% python3 -q
>>> import numpy as np
>>> from numpy import linalg as LA
>>> np.set_printoptions(precision=3, suppress=True, linewidth=100, sign=" ")
>>> m1 = np.array([[0, -14, 0, -12], [-7, 0, -6, 0], [0, 10, 0, 6], [5, 0, 3, 0]])
>>> m1
array([[  0, -14,   0, -12],
       [ -7,   0,  -6,   0],
       [  0,  10,   0,   6],
       [  5,   0,   3,   0]])
>>> Q, evecs = LA.qr(m1[:, :1])[0], LA.qr(m1[:, 1:])[0]
>>> s = LA.svd(Q.T @ evecs, compute_uv=False)
>>> (s > 0.9).sum()
np.int64(1)
>>> np.degrees(np.arccos(s.clip(0, 1)))
array([ 8.973])
>>> np.round(LA.norm(Q @ Q.T - evecs @ evecs.T, 2), 3)
np.float64(1.0)
>>> r0 = np.array([3, 2])
>>> np.polyval(r0, m1[0])
array([  2, -40,   2, -34])
>>> np.array([np.convolve(row, r0, "same") for row in m1])
array([[  0, -42, -28, -36],
       [-21, -14, -18, -12],
       [  0,  30,  20,  18],
       [ 15,  10,   9,   6]])
>>> np.correlate(m1[0], m1[3], "full")
array([   0,    0,  -42,    0, -106,    0,  -60])
>>> X = np.load("layer9.npy")
>>> X
array([[-3,  2, -3,  0, -3, -1],
       [ 0,  3,  2, -3, -3,  0],
       [ 0,  0,  1,  2, -1,  2],
       [ 0,  0,  0, -3, -3,  2],
       [ 0,  0,  0,  0,  2, -1],
       [ 0,  0,  0,  0,  0, -2]])
>>> # triangular, det is the product of the diagonal
>>> r0, v = m1[0], m1[2]
>>> r0 @ r0
np.int64(340)
>>> p = (r0 @ v) / (r0 @ r0) * r0
>>> round(float((v - p) @ r0), 3)
0.0
>>> np.outer(r0, v)
array([[   0,    0,    0,    0],
       [   0, -140,    0,  -84],
       [   0,    0,    0,    0],
       [   0, -120,    0,  -72]])
>>> v - p
array([ 0.   ,  1.271,  0.   , -1.482])
>>> np.round(LA.norm(r0 + v) ** 2 + LA.norm(r0 - v) ** 2, 3)
np.float64(952.0)
>>> W0 = np.array([[0, 0, 0, 0], [0, 0, 1, 1], [0, 1, 0, 0], [0, 1, 0, 0]])
>>> np.round(LA.norm(W0, 2) / LA.norm(W0), 3)
np.float64(0.707)
>>> np.argsort(-LA.norm(W0, axis=0).round(6), kind="stable")[:3]
array([ 1,  2,  3])
>>> rk = LA.matrix_rank(W0)
>>> rk
np.int64(2)
>>> N = LA.svd(W0)[2][rk:].T
>>> [int(LA.matrix_rank(W0[:, :j + 1])) for j in range(4)]
[0, 1, 2, 2]
>>> N.shape
(4, 2)
>>> [int(LA.matrix_rank(np.delete(W0, i, axis=0))) for i in range(4)]
[2, 1, 2, 2]
>>> w, evecs = LA.eigh(W0)
>>> x0 = np.array([1, 8, 5, 8])
>>> LA.eigvalsh(W0[1:, 1:])
array([-1.414,  0.   ,  1.414])
>>> (np.sign(evecs[:, -1].round(6)) == np.sign(evecs[0, -1].round(6))).astype(int)
array([ 1,  0,  0,  0])
>>> evecs * np.maximum(w, 0) @ evecs.T
array([[ 0.   ,  0.   ,  0.   ,  0.   ],
       [ 0.   ,  0.707,  0.5  ,  0.5  ],
       [ 0.   ,  0.5  ,  0.354,  0.354],
       [ 0.   ,  0.5  ,  0.354,  0.354]])
>>> np.round(evecs * np.abs(w) @ evecs.T, 3) + 0
array([[ 0.   ,  0.   ,  0.   ,  0.   ],
       [ 0.   ,  1.414,  0.   ,  0.   ],
       [ 0.   ,  0.   ,  0.707,  0.707],
       [ 0.   ,  0.   ,  0.707,  0.707]])
>>> np.abs(W0).sum(axis=1).max(), np.round(np.abs(w).max(), 3)
(np.int64(2), np.float64(1.414))
>>> W2 = np.array([[0, 7, 2, 3], [6, 9, 1, 9]])
>>> F = np.repeat(W2, 10 // 2, axis=0)
>>> rng = np.random.default_rng(76474)
>>> F = F + 0.05 * rng.normal(size=F.shape)
>>> F.round(3) + 0
array([[-0.015,  7.124,  2.083,  2.978],
       [-0.001,  6.971,  2.025,  2.957],
       [ 0.046,  6.97 ,  1.988,  2.984],
       [ 0.   ,  6.973,  1.952,  2.965],
       [-0.016,  7.072,  1.987,  3.005],
       [ 5.945,  9.009,  1.022,  8.986],
       [ 6.018,  8.933,  0.99 ,  8.971],
       [ 5.942,  8.966,  0.949,  8.844],
       [ 5.971,  8.96 ,  1.077,  8.906],
       [ 6.029,  9.   ,  0.995,  8.941]])
>>> W2 = F[[1, 3]].astype(float)
>>> for _ in range(7):
...     lab = LA.norm(F[:, None] - W2, axis=-1).argmin(axis=1)
...     W2 = np.array([F[lab == j].mean(axis=0) for j in range(2)])
... 
>>> lab
array([ 0,  0,  0,  0,  0,  1,  1,  1,  1,  1])
>>> W2
array([[ 0.003,  7.022,  2.007,  2.978],
       [ 5.981,  8.974,  1.007,  8.93 ]])
>>> data = np.load("out7.npy")
>>> data
array([[ 4,  2, -4],
       [ 0,  0,  0],
       [-4, -2,  4],
       [-4, -2,  4],
       [ 2,  1, -2],
       [ 4,  2, -4],
       [-4, -2,  4]])
>>> np.unique(data.round(6), axis=0).shape
(4, 3)
>>> np.round(np.trace(LA.pinv(data) @ data), 3)
np.float64(1.0)
>>> np.allclose(data[:-1].T @ LA.lstsq(data[:-1].T, data[-1])[0], data[-1])
True
>>> x0 = np.array([0, 0, 2])
>>> a = np.maximum(data @ x0, 0)
>>> np.maximum(data @ (3 * x0), 0)
array([  0,   0,  24,  24,   0,   0,  24])
>>> np.tanh(data @ x0)
array([-1.   ,  0.   ,  1.   ,  1.   , -0.999, -1.   ,  1.   ])
>>> data @ data
Traceback (most recent call last):
  File "<python-input-58>", line 1, in <module>
    data @ data
    ~~~~~^~~~~~
ValueError: matmul: Input operand 1 has a mismatch in its core dimension 0, with gufunc signature (n?,k),(k,m?)->(n?,m?) (size 7 is different from 3)
>>> C2 = data.T @ data
>>> (data @ data.T).shape
(7, 7)
>>> np.diag(C2)
array([ 84,  21,  84])
>>> np.round(LA.eigvalsh(C2)[::-1], 3) + 0
array([ 189.,    0.,    0.])
>>> r0 = np.array([3, 1, 5])
>>> np.array([np.convolve(row, r0, "same") for row in data])
array([[ 10,  10,   6],
       [  0,   0,   0],
       [-10, -10,  -6],
       [-10, -10,  -6],
       [  5,   5,   3],
       [ 10,  10,   6],
       [-10, -10,  -6]])
>>> np.cross(data[4, :3], data[5, :3])
array([ 0,  0,  0])
>>> np.convolve(data[4], r0)
array([  6,   5,   5,   3, -10])
>>> K = -3 * np.eye(4) + np.eye(4, k=1)
>>> K
array([[-3.,  1.,  0.,  0.],
       [ 0., -3.,  1.,  0.],
       [ 0.,  0., -3.,  1.],
       [ 0.,  0.,  0., -3.]])
>>> C2 = K.T @ K
>>> np.diag(C2)
array([  9.,  10.,  10.,  10.])
>>> LA.svd(K, compute_uv=False) ** 2
array([ 14.738,  11.521,   7.763,   4.977])
>>> (K @ K.T).shape
(4, 4)
>>> LA.eigvalsh(C2)[::-1]
array([ 14.738,  11.521,   7.763,   4.977])
>>> C2
array([[ 9., -3.,  0.,  0.],
       [-3., 10., -3.,  0.],
       [ 0., -3., 10., -3.],
       [ 0.,  0., -3., 10.]])
>>> np.allclose(C2, C2.T)
True
>>> P = np.triu(np.array([[2, 0, 0, 2], [1, 1, 3, 3], [0, 0, 3, 2], [3, 3, 3, 1]]), 1) + np.eye(4)
>>> A2 = P @ K @ LA.inv(P)
>>> np.trace(A2), np.trace(K)
(np.float64(-12.0), np.float64(-12.0))
>>> np.round(LA.det(A2), 3)
np.float64(81.0)
